In [1]: import numpy as np

In [2]: import numpy.linalg as la

In [3]: np.set_printoptions(precision=1, suppress=True, linewidth=160)

In [4]: E = np.load("case3.npy")

In [5]: E
Out[5]: 
array([[2, 0, 0],
       [3, 3, 0],
       [1, 1, 4]])

In [6]: B = np.array([[-3, -2], [1, 1], [-2, -2]])

In [7]: B.T @ E.T
Out[7]: 
array([[ -6,  -6, -10],
       [ -4,  -3,  -9]])

In [8]: np.einsum("ik,kj->ij", E, B)
Out[8]: 
array([[ -6,  -4],
       [ -6,  -3],
       [-10,  -9]])

In [9]: la.matrix_rank(np.vstack([E, B.T]))
Out[9]: np.int64(3)

In [10]: la.matrix_rank(E @ B)
Out[10]: np.int64(2)

In [11]: np.einsum("ik,kj->ji", E, B)
Out[11]: 
array([[ -6,  -6, -10],
       [ -4,  -3,  -9]])

In [12]: np.einsum("ij->j", E)
Out[12]: array([6, 4, 4])

In [13]: E @ B
Out[13]: 
array([[ -6,  -4],
       [ -6,  -3],
       [-10,  -9]])

In [14]: Uu, sigma, VT = la.svd(E, full_matrices=False)

In [15]: np.allclose(Uu * sigma @ VT, E)
Out[15]: True

In [16]: np.cumsum(sigma ** 2) / np.sum(sigma ** 2)
Out[16]: array([0.6, 1. , 1. ])

In [17]: np.round(Uu.T @ Uu, 1) + 0
Out[17]: 
array([[1., 0., 0.],
       [0., 1., 0.],
       [0., 0., 1.]])

In [18]: J = np.array([[0.3, 2.0, -10.5, -0.3, 2.0],
    ...:     [-0.2, 1.6, 6.5, -0.3, -0.5],
    ...:     [1.0, -0.3, 1.5, -1.0, -0.3],
    ...:     [-0.1, 0.5, -1.0, 0.1, 1.7],
    ...:     [0.2, -0.9, -1.5, -1.4, 0.1],
    ...:     [-0.5, -0.3, 6.5, 1.8, 1.1]])

In [19]: rng = np.random.default_rng(455897)

In [20]: z = rng.permutation(5)

In [21]: B = J[:, z] * rng.choice([-1, 1], 5)

In [22]: B
Out[22]: 
array([[ 0.3,  0.3, 10.5,  2. ,  2. ],
       [-0.2,  0.3, -6.5, -0.5,  1.6],
       [ 1. ,  1. , -1.5, -0.3, -0.3],
       [-0.1, -0.1,  1. ,  1.7,  0.5],
       [ 0.2,  1.4,  1.5,  0.1, -0.9],
       [-0.5, -1.8, -6.5,  1.1, -0.3]])

In [23]: Uu, _, VT = la.svd(J.T @ B)

In [24]: np.round(la.lstsq(J, B)[0], 1) + 0
Out[24]: 
array([[ 1.,  0.,  0.,  0.,  0.],
       [ 0.,  0.,  0.,  0.,  1.],
       [ 0.,  0., -1.,  0.,  0.],
       [ 0., -1.,  0.,  0.,  0.],
       [ 0.,  0.,  0.,  1.,  0.]])

In [25]: z
Out[25]: array([0, 3, 2, 4, 1])

In [26]: q, V = la.qr(J[:, :3])[0], la.qr(J[:, 3:])[0]

In [27]: sigma = la.svd(q.T @ V, compute_uv=False)

In [28]: np.degrees(np.arccos(sigma.clip(0, 1)))
Out[28]: array([36.8, 53.5])

In [29]: (sigma > 0.9).sum()
Out[29]: np.int64(0)

In [30]: sigma
Out[30]: array([0.8, 0.6])

In [31]: np.round(la.norm(q @ q.T - V @ V.T, 2), 1)
Out[31]: np.float64(1.0)
